$ ipython --no-banner

In [1]: import numpy as np

In [2]: import numpy.linalg as la

In [3]: np.set_printoptions(precision=2, suppress=True, linewidth=120, floatmode="fixed")

In [4]: arr = np.load("out10.npy")

In [5]: print(arr)
[[ 0.36  0.28 -0.34  0.10  0.17]
 [ 0.28  0.60  0.11  0.38  0.06]
 [-0.34  0.11  0.82  0.12  0.11]
 [ 0.10  0.38  0.12  0.33 -0.23]
 [ 0.17  0.06  0.11 -0.23  0.89]]

In [6]: r = la.matrix_rank(arr)

In [7]: r
Out[7]: np.int64(3)

In [8]: N = la.svd(arr)[2][r:].T

In [9]: print(np.allclose(arr @ N, 0))
True

In [10]: [int(la.matrix_rank(arr[:i])) for i in range(1, len(arr) + 1)]
Out[10]: [1, 2, 3, 3, 3]

In [11]: N.shape
Out[11]: (5, 2)

In [12]: mat = np.load("x.npy")

In [13]: mat
Out[13]: 
array([[ 0.96, -0.04,  0.27],
       [-0.04,  0.96,  0.27],
       [ 0.27,  0.27, -0.92]])

In [14]: round(la.eigvalsh(mat).min(), 2)
Out[14]: np.float64(-1.0)

In [15]: try:
    ...:     la.cholesky(mat)
    ...: except la.LinAlgError as e:
    ...:     print("failed:", e)
    ...: 
failed: Matrix is not positive definite

In [16]: np.all(la.eigvalsh(mat) > 0)
Out[16]: np.False_

In [17]: M = np.load("m.npy")

In [18]: M
Out[18]: 
array([[  1,  -3,   9, -27],
       [  1,  -2,   4,  -8],
       [  1,  -1,   1,  -1],
       [  1,   0,   0,   0],
       [  1,   1,   1,   1]])

In [19]: left, sv, vt = la.svd(M)

In [20]: np.argmax(sv[:-1] / (sv[1:] + 1e-6)) + 1
Out[20]: np.int64(1)

In [21]: other = left[:, :1] @ np.diag(sv[:1]) @ vt[:1]

In [22]: round(float(np.abs(M - other).max()), 2)
Out[22]: 1.22

In [23]: round(la.norm(M - other, 2), 2), round(float(sv[1]), 2)
Out[23]: (np.float64(2.5), 2.5)

In [24]: np.round(la.norm(M - other) / la.norm(M), 2)
Out[24]: np.float64(0.1)

In [25]: np.argsort(-la.norm(M, axis=0).round(6), kind="stable")[:3]
Out[25]: array([3, 2, 1])

In [26]: [round(float(x), 2) for x in la.svd(M, compute_uv=False)[:3]]
Out[26]: [30.08, 2.5, 1.56]

In [27]: round(np.log10(la.cond(M)))
Out[27]: 2

In [28]: la.matrix_rank(M, rtol=0.1)
Out[28]: np.int64(1)

In [29]: np.abs(la.svd(M)[2][-1])
Out[29]: array([0.71, 0.02, 0.67, 0.20])

In [30]: rng = np.random.default_rng(973)

In [31]: idx = rng.permutation(4)

In [32]: other = M[:, idx] * rng.choice([-1, 1], 4)

In [33]: print(other)
[[27  3  1  9]
 [ 8  2  1  4]
 [ 1  1  1  1]
 [ 0  0  1  0]
 [-1 -1  1  1]]

In [34]: left, _, vt = la.svd(M.T @ other)

In [35]: np.round(la.lstsq(M, other)[0], 2) + 0
Out[35]: 
array([[ 0.00,  0.00,  1.00,  0.00],
       [ 0.00, -1.00,  0.00,  0.00],
       [ 0.00,  0.00,  0.00,  1.00],
       [-1.00,  0.00,  0.00,  0.00]])

In [36]: idx
Out[36]: array([3, 1, 0, 2])

In [37]: Q, R = la.qr(M)

In [38]: np.abs(np.diag(R))
Out[38]: array([2.24, 3.16, 3.74, 3.79])

In [39]: round(float(np.trace(Q @ Q.T)), 2)
Out[39]: 4.0

In [40]: np.round(Q @ R, 2) + 0
Out[40]: 
array([[  1.00,  -3.00,   9.00, -27.00],
       [  1.00,  -2.00,   4.00,  -8.00],
       [  1.00,  -1.00,   1.00,  -1.00],
       [  1.00,   0.00,   0.00,   0.00],
       [  1.00,   1.00,   1.00,   1.00]])

In [41]: print(Q.round(2) + 0)
[[-0.45 -0.63  0.53 -0.32]
 [-0.45 -0.32 -0.27  0.63]
 [-0.45  0.00 -0.53  0.00]
 [-0.45  0.32 -0.27 -0.63]
 [-0.45  0.63  0.53  0.32]]

In [42]: np.round(Q.T @ Q, 2) + 0
Out[42]: 
array([[1.00, 0.00, 0.00, 0.00],
       [0.00, 1.00, 0.00, 0.00],
       [0.00, 0.00, 1.00, 0.00],
       [0.00, 0.00, 0.00, 1.00]])

In [43]: np.allclose(R.T @ R, M.T @ M)
Out[43]: True
